In [1]: import numpy as np

In [2]: from numpy import linalg as LA

In [3]: np.set_printoptions(precision=2, suppress=True, linewidth=100, floatmode="fixed")

In [4]: tidy = lambda a: np.round(a, 2) + 0

In [5]: f = np.array([-2, -3, 0, -1, 0, 0, 1, 1, -2, -3]) + 0.5

In [6]: M = np.outer(f, f) / (f @ f)

In [7]: tidy(M)
Out[7]: 
array([[ 0.10,  0.17, -0.03,  0.03, -0.03, -0.03, -0.10, -0.10,  0.10,  0.17],
       [ 0.17,  0.28, -0.06,  0.06, -0.06, -0.06, -0.17, -0.17,  0.17,  0.28],
       [-0.03, -0.06,  0.01, -0.01,  0.01,  0.01,  0.03,  0.03, -0.03, -0.06],
       [ 0.03,  0.06, -0.01,  0.01, -0.01, -0.01, -0.03, -0.03,  0.03,  0.06],
       [-0.03, -0.06,  0.01, -0.01,  0.01,  0.01,  0.03,  0.03, -0.03, -0.06],
       [-0.03, -0.06,  0.01, -0.01,  0.01,  0.01,  0.03,  0.03, -0.03, -0.06],
       [-0.10, -0.17,  0.03, -0.03,  0.03,  0.03,  0.10,  0.10, -0.10, -0.17],
       [-0.10, -0.17,  0.03, -0.03,  0.03,  0.03,  0.10,  0.10, -0.10, -0.17],
       [ 0.10,  0.17, -0.03,  0.03, -0.03, -0.03, -0.10, -0.10,  0.10,  0.17],
       [ 0.17,  0.28, -0.06,  0.06, -0.06, -0.06, -0.17, -0.17,  0.17,  0.28]])

In [8]: w, V = LA.eigh(M)

In [9]: tidy(V.T @ V)
Out[9]: 
array([[1.00, 0.00, 0.00, 0.00, 0.00, 0.00, 0.00, 0.00, 0.00, 0.00],
       [0.00, 1.00, 0.00, 0.00, 0.00, 0.00, 0.00, 0.00, 0.00, 0.00],
       [0.00, 0.00, 1.00, 0.00, 0.00, 0.00, 0.00, 0.00, 0.00, 0.00],
       [0.00, 0.00, 0.00, 1.00, 0.00, 0.00, 0.00, 0.00, 0.00, 0.00],
       [0.00, 0.00, 0.00, 0.00, 1.00, 0.00, 0.00, 0.00, 0.00, 0.00],
       [0.00, 0.00, 0.00, 0.00, 0.00, 1.00, 0.00, 0.00, 0.00, 0.00],
       [0.00, 0.00, 0.00, 0.00, 0.00, 0.00, 1.00, 0.00, 0.00, 0.00],
       [0.00, 0.00, 0.00, 0.00, 0.00, 0.00, 0.00, 1.00, 0.00, 0.00],
       [0.00, 0.00, 0.00, 0.00, 0.00, 0.00, 0.00, 0.00, 1.00, 0.00],
       [0.00, 0.00, 0.00, 0.00, 0.00, 0.00, 0.00, 0.00, 0.00, 1.00]])

In [10]: w.sum(), np.trace(M)
Out[10]: (np.float64(1.0), np.float64(1.0))

In [11]: (w > 1e-8).sum(), (w < -1e-8).sum()
Out[11]: (np.int64(1), np.int64(0))

In [12]: tidy(w)
Out[12]: array([0.00, 0.00, 0.00, 0.00, 0.00, 0.00, 0.00, 0.00, 0.00, 1.00])

In [13]: tidy(LA.norm(M, 2) / LA.norm(M))
Out[13]: np.float64(1.0)

In [14]: [round(float(x), 2) for x in LA.svd(M, compute_uv=False)[:3]]
Out[14]: [1.0, 0.0, 0.0]

In [15]: LA.cond(M) > 100
Out[15]: np.True_

In [16]: vec = np.array([-2, 5, 2, -5, -4, -5, -2, 2, -3, 3])

In [17]: tidy(M @ (2 * vec))
Out[17]: array([ 1.80,  3.00, -0.60,  0.60, -0.60, -0.60, -1.80, -1.80,  1.80,  3.00])

In [18]: tidy(M * vec)
Out[18]: 
array([[-0.20,  0.83, -0.07, -0.17,  0.13,  0.17,  0.20, -0.20, -0.30,  0.50],
       [-0.33,  1.39, -0.11, -0.28,  0.22,  0.28,  0.33, -0.33, -0.50,  0.83],
       [ 0.07, -0.28,  0.02,  0.06, -0.04, -0.06, -0.07,  0.07,  0.10, -0.17],
       [-0.07,  0.28, -0.02, -0.06,  0.04,  0.06,  0.07, -0.07, -0.10,  0.17],
       [ 0.07, -0.28,  0.02,  0.06, -0.04, -0.06, -0.07,  0.07,  0.10, -0.17],
       [ 0.07, -0.28,  0.02,  0.06, -0.04, -0.06, -0.07,  0.07,  0.10, -0.17],
       [ 0.20, -0.83,  0.07,  0.17, -0.13, -0.17, -0.20,  0.20,  0.30, -0.50],
       [ 0.20, -0.83,  0.07,  0.17, -0.13, -0.17, -0.20,  0.20,  0.30, -0.50],
       [-0.20,  0.83, -0.07, -0.17,  0.13,  0.17,  0.20, -0.20, -0.30,  0.50],
       [-0.33,  1.39, -0.11, -0.28,  0.22,  0.28,  0.33, -0.33, -0.50,  0.83]])
